>>> import numpy as np
>>> np.set_printoptions(suppress=True, linewidth=160)
>>> def tidy(a):
...     return np.round(a, 2) + 0
... 
>>> J = np.array([[0.4, 1.0, -0.4],
...     [-0.7, -1.6, -0.5],
...     [0.5, 1.2, 0.7],
...     [1.0, -0.3, -1.9],
...     [0.0, 1.6, -0.4]])
>>> J
array([[ 0.4,  1. , -0.4],
       [-0.7, -1.6, -0.5],
       [ 0.5,  1.2,  0.7],
       [ 1. , -0.3, -1.9],
       [ 0. ,  1.6, -0.4]])
>>> x0 = np.array([0, -2, 3])
>>> target = J @ x0
>>> tidy(np.linalg.pinv(J) @ J)
array([[1., 0., 0.],
       [0., 1., 0.],
       [0., 0., 1.]])
>>> tidy(np.linalg.lstsq(J, target)[0])
array([ 0., -2.,  3.])
>>> rng = np.random.default_rng(618709)
>>> target = target + 0.1 * rng.normal(size=5)
>>> tidy(target)
array([-3.25,  1.7 , -0.24, -5.08, -4.35])
>>> beta, *_ = np.linalg.lstsq(J, target)
>>> tidy(beta)
array([ 0.01, -1.99,  3.  ])
>>> tidy(J.T @ (target - J @ beta))
array([0., 0., 0.])
>>> beta.round()
array([ 0., -2.,  3.])
>>> tidy(np.linalg.norm(target - J @ beta))
np.float64(0.09)
>>> O, r_ = np.linalg.qr(J)
>>> tidy(O.T @ O)
array([[1., 0., 0.],
       [0., 1., 0.],
       [0., 0., 1.]])
>>> tidy(r_)
array([[-1.38, -1.32,  0.99],
       [ 0.  ,  2.43,  1.02],
       [ 0.  ,  0.  , -1.63]])
>>> np.allclose(r_.T @ r_, J.T @ J)
True
>>> tidy(O @ r_)
array([[ 0.4,  1. , -0.4],
       [-0.7, -1.6, -0.5],
       [ 0.5,  1.2,  0.7],
       [ 1. , -0.3, -1.9],
       [ 0. ,  1.6, -0.4]])
>>> tidy(abs(r_[0, 0])), tidy(np.linalg.norm(J[:, 0]))
(np.float64(1.38), np.float64(1.38))
>>> u = np.array([-4, 0, 8])
>>> tidy(np.correlate(J[4], J[3], "full"))
array([ 0.  , -3.04,  0.28,  1.72, -0.4 ])
>>> np.cross(J[4, :3], J[3, :3])
array([-3.16, -0.4 , -1.6 ])
>>> x0 = np.array([9, 5, 5])
>>> J * x0
array([[ 3.6,  5. , -2. ],
       [-6.3, -8. , -2.5],
       [ 4.5,  6. ,  3.5],
       [ 9. , -1.5, -9.5],
       [ 0. ,  8. , -2. ]])
>>> (J * x0).sum(axis=1)
array([  6.6, -16.8,  14. ,  -2. ,   6. ])
>>> np.linalg.norm(J @ x0) <= np.linalg.norm(J, 2) * np.linalg.norm(x0) + 1e-9
np.True_
>>> tidy(J @ (2 * x0))
array([ 13.2, -33.6,  28. ,  -4. ,  12. ])
>>> tidy(np.einsum("ij,j->i", J, x0))
array([  6.6, -16.8,  14. ,  -2. ,   6. ])
>>> proj = J @ np.linalg.solve(J.T @ J, J.T)
>>> tidy(np.diag(proj))
array([0.2 , 0.54, 0.43, 0.96, 0.86])
>>> tidy(proj)
array([[ 0.2 , -0.16,  0.07,  0.17,  0.32],
       [-0.16,  0.54, -0.47, -0.02, -0.01],
       [ 0.07, -0.47,  0.43, -0.08, -0.11],
       [ 0.17, -0.02, -0.08,  0.96, -0.08],
       [ 0.32, -0.01, -0.11, -0.08,  0.86]])
>>> data = np.array([[-4, -4, -3, 1, 3],
...     [-4, -4, -4, -3, 1],
...     [-3, -4, -4, -4, -3],
...     [1, -3, -4, -4, -4],
...     [3, 1, -3, -4, -4]])
>>> x0 = np.array([3, 0, -1, 2, -1])
>>> target = data @ x0
>>> target
array([-10, -15, -10,   3,   8])
>>> tidy(np.linalg.solve(data.T, data[1]))
array([0., 1., 0., 0., 0.])
>>> B = np.linalg.inv(data)
>>> (np.abs(B) > 1e-9).astype(int)
array([[1, 1, 1, 1, 1],
       [1, 1, 1, 1, 1],
       [1, 1, 1, 1, 1],
       [1, 1, 1, 1, 1],
       [1, 1, 1, 1, 1]])
>>> tidy(np.linalg.det(data) * np.linalg.det(B))
np.float64(1.0)
>>> np.allclose(B, data.T)
False
>>> tidy(np.linalg.cond(data))
np.float64(17.4)
>>> tidy(np.linalg.det(data) * B)
array([[  25.,  -53.,  162., -163.,   47.],
       [ -53.,   49.,  -90.,  203., -163.],
       [ 162.,  -90.,   36.,  -90.,  162.],
       [-163.,  203.,  -90.,   49.,  -53.],
       [  47., -163.,  162.,  -53.,   25.]])
>>> tidy(data @ B)
array([[1., 0., 0., 0., 0.],
       [0., 1., 0., 0., 0.],
       [0., 0., 1., 0., 0.],
       [0., 0., 0., 1., 0.],
       [0., 0., 0., 0., 1.]])
>>> vals, V = np.linalg.eig(data)
>>> tidy(np.sort(np.linalg.eigvals(np.linalg.inv(data))))
array([-1.3 , -0.1 , -0.07,  0.47,  0.55])
>>> tidy(np.sort(np.linalg.eigvals(data.T)))
array([-13.37,  -9.83,  -0.77,   1.83,   2.14])
>>> [round(float(np.linalg.det(data[:i, :i])), 2) + 0 for i in range(1, 6)]
[-4.0, 0.0, 4.0, 25.0, -396.0]
>>> np.all(np.linalg.eigvalsh(data) > 0)
np.False_
>>> B = data / np.sqrt((data ** 2).mean(axis=1, keepdims=True))
>>> tidy(np.linalg.norm(B, axis=1))
array([2.24, 2.24, 2.24, 2.24, 2.24])
>>> tidy(data - data.mean(axis=1, keepdims=True))
array([[-2.6, -2.6, -1.6,  2.4,  4.4],
       [-1.2, -1.2, -1.2, -0.2,  3.8],
       [ 0.6, -0.4, -0.4, -0.4,  0.6],
       [ 3.8, -0.2, -1.2, -1.2, -1.2],
       [ 4.4,  2.4, -1.6, -2.6, -2.6]])
>>> arr = np.loadtxt("block11.csv", delimiter=",")
>>> arr
array([[-3.9,  5. ,  4. ,  0. ,  3. ],
       [ 1. , -3.9,  4. ,  1. ,  5. ],
       [ 2. ,  1. ,  2.1, -2. ,  3. ],
       [-4. , -4. ,  2. , -2.9,  1. ],
       [-4. ,  5. ,  4. ,  0. ,  3.1]])
>>> x0 = np.array([0, 6, 0, 3, 3])
>>> target = arr @ x0
>>> beta, lr = np.zeros(5), 1 / np.linalg.norm(arr, 2) ** 2
>>> for i in range(6):
...     beta -= lr * arr.T @ (arr @ beta - target)
...     if i % 2 == 0: print(i, round(np.linalg.norm(arr @ beta - target), 2))
... 
0 23.94
2 10.98
4 6.5
>>> tidy(beta)
array([0.2 , 5.92, 1.39, 1.78, 1.49])
>>> np.linalg.cond(arr) > 100
np.True_
>>> np.linalg.matrix_rank(arr, rtol=0.1)
np.int64(4)
>>> tidy(np.abs(np.linalg.svd(arr)[2][-1]))
array([0.22, 0.02, 0.73, 0.01, 0.65])
>>> proj = np.triu(np.array([[2, 0, 3, 2, 3],
...     [0, 2, 1, 2, 1],
...     [3, 3, 2, 0, 3],
...     [1, 3, 3, 3, 1],
...     [1, 0, 0, 0, 3]]), 1) + np.eye(5)
>>> B = proj @ arr @ np.linalg.inv(proj)
>>> tidy(proj @ arr - arr @ proj)
array([[-14.,  10.,  29., -14.,  15.],
       [-10.,  -2.,  11.,  -2.,  -4.],
       [-12.,  15.,   5.,  -6.,  -2.],
       [ -4.,   5.,  20.,  16.,  16.],
       [  0.,   0.,   7.,  -2.,  -5.]])
>>> tidy(np.poly(B))
array([    1.  ,     5.5 ,   -45.3 ,  -349.75, -1098.71,   113.41])
>>> tidy(np.linalg.norm(arr[4], 1)), tidy(np.linalg.norm(arr[4], np.inf))
(np.float64(16.1), np.float64(5.0))
>>> arr[4] @ arr[2]
np.float64(14.7)
>>> tidy(np.linalg.norm(arr, "nuc"))
np.float64(29.46)
>>> u, g = arr[2], arr[1]
>>> u @ u
np.float64(22.41)
>>> u @ g
np.float64(19.5)
>>> pr = (u @ g) / (u @ u) * u
>>> np.linalg.matrix_rank(np.outer(u, g))
np.int64(1)
>>> tidy(g - pr)
array([-0.74, -4.77,  2.17,  2.74,  2.39])
>>> np.outer(u, g)
array([[  2.  ,  -7.8 ,   8.  ,   2.  ,  10.  ],
       [  1.  ,  -3.9 ,   4.  ,   1.  ,   5.  ],
       [  2.1 ,  -8.19,   8.4 ,   2.1 ,  10.5 ],
       [ -2.  ,   7.8 ,  -8.  ,  -2.  , -10.  ],
       [  3.  , -11.7 ,  12.  ,   3.  ,  15.  ]])
>>> W0 = np.load("run1.npy")
>>> W0
array([[11, 11,  3, -1],
       [11, 15,  1, -2],
       [ 3,  1, 11, -8],
       [-1, -2, -8, 14]])
>>> # symmetric
>>> vals, V = np.linalg.eigh(W0)
>>> tidy(V @ np.diag(vals) @ V.T)
array([[11., 11.,  3., -1.],
       [11., 15.,  1., -2.],
       [ 3.,  1., 11., -8.],
       [-1., -2., -8., 14.]])
>>> np.unique(vals.round(6) + 0, return_counts=True)[1]
array([1, 1, 1, 1])
>>> tidy(np.linalg.eigvalsh(W0 @ W0))
array([  1.03,  26.18, 346.29, 689.5 ])
>>> np.abs(V[:, -1]).round(6).argmax()
np.int64(1)
>>> (vals > 1e-8).sum(), (vals < -1e-8).sum()
(np.int64(4), np.int64(0))
>>> tidy(np.linalg.svd(W0, compute_uv=False))
array([26.26, 18.61,  5.12,  1.02])
>>> tidy(vals)
array([ 1.02,  5.12, 18.61, 26.26])
>>> tidy(V.T @ V)
array([[1., 0., 0., 0.],
       [0., 1., 0., 0.],
       [0., 0., 1., 0.],
       [0., 0., 0., 1.]])
>>> tidy(np.abs(V[:, -1]))
array([0.56, 0.65, 0.35, 0.38])
>>> L = np.linalg.cholesky(W0)
>>> tidy(np.diag(L) ** 2)
array([11.  ,  4.  ,  9.18,  6.29])
>>> np.linalg.eigvalsh(W0).min() > 0
np.True_
>>> tidy(W0 / np.sqrt(np.outer(np.diag(W0), np.diag(W0))))
array([[ 1.  ,  0.86,  0.27, -0.08],
       [ 0.86,  1.  ,  0.08, -0.14],
       [ 0.27,  0.08,  1.  , -0.64],
       [-0.08, -0.14, -0.64,  1.  ]])
>>> mat = np.load("a.npy")
>>> mat
array([[ 1,  2,  0,  0,  0,  0],
       [ 0,  1,  0,  0,  0,  0],
       [-3, -3,  0,  0,  0,  0],
       [ 0,  0,  1,  2,  0,  0],
       [ 0,  0,  0,  1,  0,  0],
       [ 0,  0, -3, -3,  0,  0],
       [ 0,  0,  0,  0,  1,  2],
       [ 0,  0,  0,  0,  0,  1],
       [ 0,  0,  0,  0, -3, -3]])
>>> x0 = np.array([1, 0, 1, 0])
>>> W0 @ np.ones(4)
array([24., 25.,  7.,  3.])
>>> W0 * x0
array([[11,  0,  3,  0],
       [11,  0,  1,  0],
       [ 3,  0, 11,  0],
       [-1,  0, -8,  0]])
>>> np.sign((W0 @ x0).round(6))
array([ 1,  1,  1, -1])
>>> W0 @ x0
array([14, 12, 14, -9])
>>> W0 @ (2 * x0)
array([ 28,  24,  28, -18])
>>> np.linalg.norm(W0 @ x0) <= np.linalg.norm(W0, 2) * np.linalg.norm(x0) + 1e-9
np.True_
>>> x0 = np.array([1, 0, 1, 3, 0, 0])
>>> (mat * x0).sum(axis=1)
array([  1,   0,  -3,   7,   3, -12,   0,   0,   0])
>>> mat * x0
array([[ 1,  0,  0,  0,  0,  0],
       [ 0,  0,  0,  0,  0,  0],
       [-3,  0,  0,  0,  0,  0],
       [ 0,  0,  1,  6,  0,  0],
       [ 0,  0,  0,  3,  0,  0],
       [ 0,  0, -3, -9,  0,  0],
       [ 0,  0,  0,  0,  0,  0],
       [ 0,  0,  0,  0,  0,  0],
       [ 0,  0,  0,  0,  0,  0]])
>>> mat @ (2 * x0)
array([  2,   0,  -6,  14,   6, -24,   0,   0,   0])
>>> proj = mat @ np.linalg.solve(mat.T @ mat, mat.T)
>>> tidy(np.diag(proj))
array([0.53, 0.53, 0.95, 0.53, 0.53, 0.95, 0.53, 0.53, 0.95])
>>> np.linalg.matrix_rank(np.eye(9) - proj)
np.int64(3)
>>> np.count_nonzero(mat)
np.int64(15)
>>> tidy(mat.mean(axis=0))
array([-0.22,  0.  , -0.22,  0.  , -0.22,  0.  ])
>>> mat.sum(axis=0)
array([-2,  0, -2,  0, -2,  0])
>>> mat - mat[0]
array([[ 0,  0,  0,  0,  0,  0],
       [-1, -1,  0,  0,  0,  0],
       [-4, -5,  0,  0,  0,  0],
       [-1, -2,  1,  2,  0,  0],
       [-1, -2,  0,  1,  0,  0],
       [-1, -2, -3, -3,  0,  0],
       [-1, -2,  0,  0,  1,  2],
       [-1, -2,  0,  0,  0,  1],
       [-1, -2,  0,  0, -3, -3]])
>>> np.unravel_index(np.abs(mat).argmax(), mat.shape)
(np.int64(2), np.int64(0))
>>> B = np.c_[mat[:, :2] @ np.array([[2, 2], [3, 2]]), np.array([1, 3, 5, 7, 1, 6, 4, 8, 5])]
>>> B
array([[  8,   6,   1],
       [  3,   2,   3],
       [-15, -12,   5],
       [  0,   0,   7],
       [  0,   0,   1],
       [  0,   0,   6],
       [  0,   0,   4],
       [  0,   0,   8],
       [  0,   0,   5]])
>>> np.linalg.matrix_rank(B)
np.int64(3)
>>> tidy(np.linalg.norm(B - mat @ np.linalg.lstsq(mat, B)[0], axis=0))
array([0.  , 0.  , 5.74])
>>> K = np.load("out12.npy")
>>> K
array([[ 1, -2,  4, -8],
       [ 1, -1,  1, -1],
       [ 1,  0,  0,  0]])
>>> # row 0 dominates
>>> B = K + rng.integers(-2, 3, (3, 1)) @ rng.integers(-2, 3, (1, 4))
>>> B
array([[-1, -2,  2, -9],
       [-3, -1, -3, -3],
       [-1,  0, -2, -1]])
>>> tidy(np.linalg.svd(B - K, compute_uv=False))
array([7.35, 0.  , 0.  ])
>>> B - K
array([[-2,  0, -2, -1],
       [-4,  0, -4, -2],
       [-2,  0, -2, -1]])
>>> np.linalg.matrix_rank(B - K, tol=1e-8)
np.int64(1)
>>> u = np.array([5, -4])
>>> np.array([np.convolve(row, u, "same") for row in B])
array([[ -5,  -6,  18, -53],
       [-15,   7, -11,  -3],
       [ -5,   4, -10,   3]])
>>> np.convolve(B[0], u)
array([ -5,  -6,  18, -53,  36])
>>> np.cross(B[0, :3], B[2, :3])
array([ 4, -4, -2])
>>> B = np.array([[5, 3], [-3, -5]])
>>> basis = np.kron(B, K)
>>> np.linalg.matrix_rank(basis)
np.int64(6)
>>> basis
array([[  5, -10,  20, -40,   3,  -6,  12, -24],
       [  5,  -5,   5,  -5,   3,  -3,   3,  -3],
       [  5,   0,   0,   0,   3,   0,   0,   0],
       [ -3,   6, -12,  24,  -5,  10, -20,  40],
       [ -3,   3,  -3,   3,  -5,   5,  -5,   5],
       [ -3,   0,   0,   0,  -5,   0,   0,   0]])
>>> basis.shape
(6, 8)
>>> Uu, s, vt = np.linalg.svd(basis, full_matrices=False)
>>> np.allclose(Uu * s @ vt, basis)
True
>>> tidy(np.cumsum(s ** 2) / np.sum(s ** 2))
array([0.92, 0.97, 1.  , 1.  , 1.  , 1.  ])
>>> tidy(Uu.T @ basis @ vt.T)
array([[74.92,  0.  ,  0.  ,  0.  ,  0.  ,  0.  ],
       [ 0.  , 18.73,  0.  ,  0.  ,  0.  ,  0.  ],
       [ 0.  ,  0.  , 11.23,  0.  ,  0.  ,  0.  ],
       [ 0.  ,  0.  ,  0.  ,  4.55,  0.  ,  0.  ],
       [ 0.  ,  0.  ,  0.  ,  0.  ,  2.81,  0.  ],
       [ 0.  ,  0.  ,  0.  ,  0.  ,  0.  ,  1.14]])
>>> tidy(np.sqrt((s ** 2).sum())), tidy(np.linalg.norm(basis))
(np.float64(78.23), np.float64(78.23))
>>> tidy(s)
array([74.92, 18.73, 11.23,  4.55,  2.81,  1.14])
>>> np.abs(Uu[:, 0]).round(6).argmax()
np.int64(0)
